$ python -q
>>> import numpy as np
>>> import numpy.linalg as la
>>> np.set_printoptions(precision=2, suppress=True, linewidth=140)
>>> def rnd(a):
...     return np.round(a, 2) + 0
... 
>>> W0 = np.array([[119.96, -141.01, 39.39, 162.89],
...     [119.2, -139.2, 40.35, 160.15],
...     [121.34, -141.06, 40.21, 158.56],
...     [119.16, -139.85, 40.78, 158.63],
...     [120.66, -140.53, 39.47, 159.83],
...     [120.29, -140.31, 39.84, 159.36],
...     [121.63, -141.67, 41.29, 160.71],
...     [119.34, -139.13, 39.87, 160.47],
...     [123.18, -141.04, 39.72, 160.37],
...     [118.71, -138.28, 38.64, 161.21],
...     [119.01, -140.64, 41.47, 160.28]])
>>> W0
array([[ 119.96, -141.01,   39.39,  162.89],
       [ 119.2 , -139.2 ,   40.35,  160.15],
       [ 121.34, -141.06,   40.21,  158.56],
       [ 119.16, -139.85,   40.78,  158.63],
       [ 120.66, -140.53,   39.47,  159.83],
       [ 120.29, -140.31,   39.84,  159.36],
       [ 121.63, -141.67,   41.29,  160.71],
       [ 119.34, -139.13,   39.87,  160.47],
       [ 123.18, -141.04,   39.72,  160.37],
       [ 118.71, -138.28,   38.64,  161.21],
       [ 119.01, -140.64,   41.47,  160.28]])
>>> G = np.cov(W0, rowvar=False)
>>> G.shape
(4, 4)
>>> np.argwhere(np.triu(np.abs(np.corrcoef(W0.T)) > 0.8, 1))
array([], shape=(0, 2), dtype=int64)
>>> rnd(W0.std(axis=0))
array([1.31, 0.98, 0.8 , 1.15])
>>> W1 = np.array([[1, 2], [1, -3], [-1, 0], [-2, 2]])
>>> b = np.array([2, -3])
>>> hid = np.maximum(W0 @ W1 + b, 0)
>>> rnd(hid)
array([[  0.  , 985.73],
       [  0.  , 973.3 ],
       [  0.  , 979.98],
       [  0.  , 972.13],
       [  0.  , 979.57],
       [  0.  , 977.23],
       [  0.  , 986.69],
       [  0.  , 974.01],
       [  0.  , 987.22],
       [  0.  , 971.68],
       [  0.  , 977.5 ]])
>>> basis = np.array([[3, 4, 1], [3, 2, 0]])
>>> (hid @ basis).round(6).argmax(axis=1)
array([0, 0, 0, 0, 0, 0, 0, 0, 0, 0, 0])
>>> X = np.load("block5.npy")
>>> print(X)
[[ 0.  -0.5  0.2]
 [ 1.   0.7  0.8]]
>>> np.count_nonzero(X)
np.int64(5)
>>> np.abs(X).max()
np.float64(1.0)
>>> X.shape
(2, 3)
>>> la.rank(X)
Traceback (most recent call last):
  File "<python-input-21>", line 1, in <module>
    la.rank(X)
    ^^^^^^^
AttributeError: module 'numpy.linalg' has no attribute 'rank'
